In [1]: import numpy as np

In [2]: from numpy import linalg as LA

In [3]: np.set_printoptions(precision=2, suppress=True, linewidth=100)

In [4]: def rd(a):
   ...:     return np.round(a, 2) + 0
   ...: 

In [5]: W2 = np.array([[0.4, -0.9, 0.2], [0.2, 0.7, -0.8]])

In [6]: rng = np.random.default_rng(85393)

In [7]: feats = np.array([[2, 1],
   ...:     [0, -2],
   ...:     [-1, 1],
   ...:     [2, -2],
   ...:     [1, 1],
   ...:     [2, 2],
   ...:     [2, 1],
   ...:     [2, 1],
   ...:     [-2, 2],
   ...:     [-1, -1]]) @ W2 + 0.05 * rng.normal(size=(10, 3))

In [8]: rd(feats)
Out[8]: 
array([[ 1.02, -1.15, -0.37],
       [-0.34, -1.39,  1.63],
       [-0.16,  1.65, -0.97],
       [ 0.43, -3.27,  1.98],
       [ 0.55, -0.25, -0.67],
       [ 1.22, -0.45, -1.21],
       [ 1.07, -1.12, -0.38],
       [ 0.98, -1.12, -0.5 ],
       [-0.42,  3.21, -2.05],
       [-0.6 ,  0.09,  0.6 ]])

In [9]: vec = np.array([-1, -1, 1])

In [10]: y = feats @ vec

In [11]: rd(LA.solve(feats.T @ feats, feats.T @ y))
Out[11]: array([-1., -1.,  1.])

In [12]: rd(y)
Out[12]: array([-0.24,  3.35, -2.46,  4.82, -0.97, -1.99, -0.32, -0.36, -4.83,  1.11])

In [13]: rd(LA.lstsq(feats, y)[0])
Out[13]: array([-1., -1.,  1.])

In [14]: y = y + 0.3 * rng.normal(size=10)

In [15]: rd(y)
Out[15]: array([-0.51,  3.11, -2.09,  5.24, -1.08, -2.09, -0.62, -0.37, -4.8 ,  1.34])

In [16]: b, *_ = LA.lstsq(feats, y)

In [17]: rd(b)
Out[17]: array([-1.74, -1.38,  0.55])

In [18]: [round(float(LA.norm(LA.solve(feats.T @ feats + lam * np.eye(3), feats.T @ y))), 2) for lam in (0, 1, 10, 100)]
Out[18]: [2.29, 1.6, 1.14, 0.36]

In [19]: b.round()
Out[19]: array([-2., -1.,  1.])

In [20]: P = feats @ LA.solve(feats.T @ feats, feats.T)

In [21]: rd(LA.eigvalsh(P))
Out[21]: array([0., 0., 0., 0., 0., 0., 0., 1., 1., 1.])

In [22]: np.allclose(P @ P, P)
Out[22]: True

In [23]: rd(np.trace(P))
Out[23]: np.float64(3.0)

In [24]: rd(np.diag(P))
Out[24]: array([0.2 , 0.25, 0.29, 0.4 , 0.32, 0.3 , 0.33, 0.32, 0.4 , 0.18])

In [25]: rd(P @ feats[:, 1])
Out[25]: array([-1.15, -1.39,  1.65, -3.27, -0.25, -0.45, -1.12, -1.12,  3.21,  0.09])

In [26]: other = feats / np.sqrt((feats ** 2).mean(axis=1, keepdims=True))

In [27]: rd(other[0])
Out[27]: array([ 1.12, -1.26, -0.4 ])

In [28]: LA.matrix_rank(other) == LA.matrix_rank(feats)
Out[28]: np.True_

In [29]: dist = LA.norm(feats[:, None] - feats[None], axis=-1)

In [30]: np.unravel_index(dist.round(6).argmax(), dist.shape)
Out[30]: (np.int64(3), np.int64(8))

In [31]: rd(dist[6])
Out[31]: array([0.06, 2.46, 3.09, 3.25, 1.06, 1.08, 0.  , 0.15, 4.87, 2.28])

In [32]: rd(LA.norm(feats, axis=1))
Out[32]: array([1.57, 2.17, 1.92, 3.84, 0.91, 1.78, 1.59, 1.57, 3.83, 0.86])

In [33]: (dist + 1e9 * np.eye(10)).round(6).argmin(axis=1)
Out[33]: array([6, 9, 8, 1, 5, 4, 0, 0, 2, 4])

In [34]: M = np.load("x.npy")

In [35]: M
Out[35]: 
array([[-1.,  1.,  1.],
       [ 1., -1.,  1.],
       [ 1.,  1., -1.]])

In [36]: M @ (-1.0) ** np.arange(3)
Out[36]: array([-1.,  3., -1.])

In [37]: np.sort(np.abs(np.fft.fft(M[0]))), rd(np.sort(LA.svd(M, compute_uv=False)))
Out[37]: (array([1., 2., 2.]), array([1., 2., 2.]))

In [38]: ev, V = LA.eigh(M)

In [39]: rd(LA.eigvalsh(M @ M))
Out[39]: array([1., 4., 4.])

In [40]: np.unique(ev.round(6) + 0, return_counts=True)[1]
Out[40]: array([2, 1])

In [41]: ev, V = LA.eigh(M)

In [42]: vec = np.array([6, 6, 4])

In [43]: np.abs(M).sum(axis=1).max(), rd(np.abs(ev).max())
Out[43]: (np.float64(3.0), np.float64(2.0))

In [44]: (np.sign(V[:, -1].round(6)) == np.sign(V[0, -1].round(6))).astype(int)
Out[44]: array([1, 1, 1])

In [45]: vec @ M @ vec
Out[45]: np.float64(80.0)

In [46]: f = np.array([0, 0, 1])

In [47]: other = M + np.outer(f, np.eye(3)[2])

In [48]: other
Out[48]: 
array([[-1.,  1.,  1.],
       [ 1., -1.,  1.],
       [ 1.,  1.,  0.]])

In [49]: LA.matrix_rank(other - M)
Out[49]: np.int64(1)

In [50]: F = np.vander(np.arange(6) - 1, 4, increasing=True)

In [51]: F
Out[51]: 
array([[ 1, -1,  1, -1],
       [ 1,  0,  0,  0],
       [ 1,  1,  1,  1],
       [ 1,  2,  4,  8],
       [ 1,  3,  9, 27],
       [ 1,  4, 16, 64]])

In [52]: LA.cond(F) > 100
Out[52]: np.False_

In [53]: LA.matrix_rank(F, rtol=0.1)
Out[53]: np.int64(1)

In [54]: rd(LA.norm(F, 2) / LA.norm(F))
Out[54]: np.float64(1.0)

In [55]: round(np.log10(LA.cond(F)))
Out[55]: 2

In [56]: [round(float(x), 2) for x in LA.svd(F, compute_uv=False)[:3]]
Out[56]: [72.56, 3.77, 1.71]

In [57]: np.argsort(-LA.norm(F, axis=0).round(6), kind="stable")[:3]
Out[57]: array([3, 2, 1])

In [58]: th = np.radians(36)

In [59]: r_ = np.eye(4)

In [60]: r_[0, 0] = r_[2, 2] = np.cos(th)

In [61]: r_[0, 2], r_[2, 0] = -np.sin(th), np.sin(th)

In [62]: rd(r_)
Out[62]: 
array([[ 0.81,  0.  , -0.59,  0.  ],
       [ 0.  ,  1.  ,  0.  ,  0.  ],
       [ 0.59,  0.  ,  0.81,  0.  ],
       [ 0.  ,  0.  ,  0.  ,  1.  ]])

In [63]: other = F @ r_.T

In [64]: rd(other)
Out[64]: 
array([[ 0.22, -1.  ,  1.4 , -1.  ],
       [ 0.81,  0.  ,  0.59,  0.  ],
       [ 0.22,  1.  ,  1.4 ,  1.  ],
       [-1.54,  2.  ,  3.82,  8.  ],
       [-4.48,  3.  ,  7.87, 27.  ],
       [-8.6 ,  4.  , 13.53, 64.  ]])

In [65]: np.allclose(F @ F.T, other @ other.T)
Out[65]: True

In [66]: np.allclose(LA.norm(F, axis=1), LA.norm(other, axis=1))
Out[66]: True

In [67]: rd(LA.svd(F, compute_uv=False)), rd(LA.svd(other, compute_uv=False))
Out[67]: (array([72.56,  3.77,  1.71,  1.07]), array([72.56,  3.77,  1.71,  1.07]))

In [68]: rd(np.abs(other - F).max(axis=0))
Out[68]: array([9.6 , 0.  , 2.47, 0.  ])

In [69]: vec = np.array([0, 4, 5, 4])

In [70]: y = F @ vec

In [71]: rd(LA.pinv(F) @ F)
Out[71]: 
array([[1., 0., 0., 0.],
       [0., 1., 0., 0.],
       [0., 0., 1., 0.],
       [0., 0., 0., 1.]])

In [72]: rd(LA.solve(F.T @ F, F.T @ y))
Out[72]: array([0., 4., 5., 4.])

In [73]: y = y + 0.1 * rng.normal(size=6)

In [74]: rd(y)
Out[74]: array([ -3.  ,   0.03,  13.06,  59.95, 164.92, 352.09])

In [75]: b, *_ = LA.lstsq(F, y)

In [76]: rd(LA.norm(y - F @ b))
Out[76]: np.float64(0.05)

In [77]: other = np.c_[F[:, :3] @ np.array([[0, 1, 1], [0, 1, 0], [1, 2, -1]]), np.array([-5, 0, -5, 2, 4, 4])]

In [78]: other
Out[78]: 
array([[  1,   2,   0,  -5],
       [  0,   1,   1,   0],
       [  1,   4,   0,  -5],
       [  4,  11,  -3,   2],
       [  9,  22,  -8,   4],
       [ 16,  37, -15,   4]])

In [79]: rd(LA.norm(other - F @ LA.lstsq(F, other)[0], axis=0))
Out[79]: array([0.  , 0.  , 0.  , 5.17])

In [80]: LA.matrix_rank(other)
Out[80]: np.int64(4)

In [81]: P = other @ LA.solve(other.T @ other, other.T)

In [82]: rd(np.diag(P))
Out[82]: array([0.83, 0.59, 0.94, 0.43, 0.37, 0.84])

In [83]: rd((np.eye(6) - P) @ other)
Out[83]: 
array([[0., 0., 0., 0.],
       [0., 0., 0., 0.],
       [0., 0., 0., 0.],
       [0., 0., 0., 0.],
       [0., 0., 0., 0.],
       [0., 0., 0., 0.]])

In [84]: rd(np.trace(P))
Out[84]: np.float64(4.0)

In [85]: rd(P)
Out[85]: 
array([[ 0.83,  0.26,  0.09, -0.17, -0.14,  0.12],
       [ 0.26,  0.59, -0.14,  0.3 ,  0.18, -0.18],
       [ 0.09, -0.14,  0.94,  0.17, -0.01, -0.03],
       [-0.17,  0.3 ,  0.17,  0.43,  0.32, -0.03],
       [-0.14,  0.18, -0.01,  0.32,  0.37,  0.29],
       [ 0.12, -0.18, -0.03, -0.03,  0.29,  0.84]])

In [86]: arr = np.load("case5.npy")

In [87]: arr
Out[87]: 
array([[ 0,  7,  5,  0, 14,  7,  0,  0,  0],
       [ 6,  0, 13, 10,  9,  3,  0,  0,  0],
       [ 4,  0,  0, 21, 15,  0,  0,  0,  0],
       [ 4,  0,  5, 10, 11,  0,  0,  0,  0],
       [ 1,  0,  5, 19, 18,  1,  0,  0,  0],
       [ 4,  7,  0,  6,  5, 10,  3,  0,  0],
       [ 0,  0,  2,  9, 17,  7,  3,  1,  0],
       [ 0,  0,  0, 16, 24,  0,  0,  0,  0],
       [ 2,  0,  5, 14, 13,  7,  0,  0,  0],
       [ 0,  0, 13,  2, 13,  9,  0,  0,  0],
       [ 9,  0,  0, 18,  8,  0,  0,  0,  0],
       [14,  0,  6, 17,  0, 14,  0,  0,  0],
       [ 0,  1, 12,  3,  9, 17,  0,  0,  0],
       [ 4,  0, 13,  4,  7,  9,  0,  0,  1],
       [ 0,  1,  3,  7, 14,  2,  0,  0,  0],
       [ 0,  4,  5,  1, 18,  4,  0,  0,  0],
       [10,  0,  1, 20,  9,  0,  0,  0,  0],
       [ 6,  0,  5, 16, 13,  0,  0,  0,  0],
       [ 8,  0, 16, 11,  7,  6,  0,  0,  0],
       [12,  0, 10, 11,  0, 15,  0,  0,  0],
       [ 0,  0,  0, 11, 15,  8,  6,  1,  0],
       [ 0,  0,  3, 10, 25,  0,  0,  0,  0],
       [ 0,  0,  2, 13, 21,  0,  0,  0,  0],
       [20,  0,  9, 22,  0, 14,  0,  0,  0],
       [ 0,  0,  0,  8, 20,  0,  0,  0,  0],
       [ 2,  0, 15,  4,  7, 20,  0,  0,  0],
       [ 0,  3, 11,  0, 13, 13,  0,  0,  0],
       [ 0,  0,  2,  7, 29,  0,  0,  0,  0]])

In [88]: Ac = arr - arr.mean(axis=0)

In [89]: Uu, sigma, Vh = LA.svd(Ac, full_matrices=False)

In [90]: np.abs(Uu[:, 0]).argmax()
Out[90]: np.int64(23)

In [91]: rd((sigma ** 2).sum() ** 2 / (sigma ** 4).sum())
Out[91]: np.float64(2.62)

In [92]: (np.sign(Uu[:, 0]) == np.sign(Uu[0, 0])).astype(int)
Out[92]: array([1, 0, 1, 1, 1, 0, 1, 1, 1, 0, 0, 0, 0, 0, 1, 1, 0, 1, 0, 0, 1, 1, 1, 0, 1, 0, 0, 1])

In [93]: np.searchsorted(np.cumsum(sigma ** 2) / (sigma ** 2).sum(), 0.9) + 1
Out[93]: np.int64(3)

In [94]: vec = np.array([3, 2, 1, 1, 1, 2, 0, 0, 1])

In [95]: y = arr @ vec

In [96]: b, lr = np.zeros(9), 1 / LA.norm(arr, 2) ** 2

In [97]: for i in range(40):
    ...:     b -= lr * arr.T @ (arr @ b - y)
    ...:     if i % 10 == 0: print(i, round(LA.norm(arr @ b - y), 2))
    ...: 
0 91.93
10 28.07
20 23.78
30 20.54

In [98]: rd(LA.cond(arr))
Out[98]: np.float64(176.41)

In [99]: Ac = arr - arr.mean(axis=0)

In [100]: V = LA.svd(Ac)[2][:7]

In [101]: other = Ac - Ac @ V.T @ V

In [102]: rd(other.std(axis=0))
Out[102]: array([0.  , 0.01, 0.  , 0.  , 0.  , 0.  , 0.02, 0.11, 0.17])

In [103]: rd((Ac @ V.T).std(axis=0))
Out[103]: array([9.77, 7.99, 3.64, 3.06, 1.88, 1.25, 0.99])

In [104]: rd(np.cov(Ac @ V.T, rowvar=False))
Out[104]: 
array([[98.98,  0.  ,  0.  ,  0.  ,  0.  ,  0.  ,  0.  ],
       [ 0.  , 66.26,  0.  ,  0.  ,  0.  ,  0.  ,  0.  ],
       [ 0.  ,  0.  , 13.71,  0.  ,  0.  ,  0.  ,  0.  ],
       [ 0.  ,  0.  ,  0.  ,  9.7 ,  0.  ,  0.  ,  0.  ],
       [ 0.  ,  0.  ,  0.  ,  0.  ,  3.66,  0.  ,  0.  ],
       [ 0.  ,  0.  ,  0.  ,  0.  ,  0.  ,  1.62,  0.  ],
       [ 0.  ,  0.  ,  0.  ,  0.  ,  0.  ,  0.  ,  1.01]])

In [105]: LA.norm(other, axis=1).round(6).argmax()
Out[105]: np.int64(13)

In [106]: th = np.radians(15)

In [107]: r_ = np.eye(9)

In [108]: r_[1, 1] = r_[7, 7] = np.cos(th)

In [109]: r_[1, 7], r_[7, 1] = -np.sin(th), np.sin(th)

In [110]: rd(r_)
Out[110]: 
array([[ 1.  ,  0.  ,  0.  ,  0.  ,  0.  ,  0.  ,  0.  ,  0.  ,  0.  ],
       [ 0.  ,  0.97,  0.  ,  0.  ,  0.  ,  0.  ,  0.  , -0.26,  0.  ],
       [ 0.  ,  0.  ,  1.  ,  0.  ,  0.  ,  0.  ,  0.  ,  0.  ,  0.  ],
       [ 0.  ,  0.  ,  0.  ,  1.  ,  0.  ,  0.  ,  0.  ,  0.  ,  0.  ],
       [ 0.  ,  0.  ,  0.  ,  0.  ,  1.  ,  0.  ,  0.  ,  0.  ,  0.  ],
       [ 0.  ,  0.  ,  0.  ,  0.  ,  0.  ,  1.  ,  0.  ,  0.  ,  0.  ],
       [ 0.  ,  0.  ,  0.  ,  0.  ,  0.  ,  0.  ,  1.  ,  0.  ,  0.  ],
       [ 0.  ,  0.26,  0.  ,  0.  ,  0.  ,  0.  ,  0.  ,  0.97,  0.  ],
       [ 0.  ,  0.  ,  0.  ,  0.  ,  0.  ,  0.  ,  0.  ,  0.  ,  1.  ]])

In [111]: other = arr @ r_.T

In [112]: rd(LA.svd(arr, compute_uv=False)), rd(LA.svd(other, compute_uv=False))
Out[112]: 
(array([100.91,  51.18,  41.25,  18.61,  11.63,   7.67,   5.71,   0.93,   0.57]),
 array([100.91,  51.18,  41.25,  18.61,  11.63,   7.67,   5.71,   0.93,   0.57]))

In [113]: np.allclose(arr @ arr.T, other @ other.T)
Out[113]: True

In [114]: np.allclose(LA.norm(arr, axis=1), LA.norm(other, axis=1))
Out[114]: True
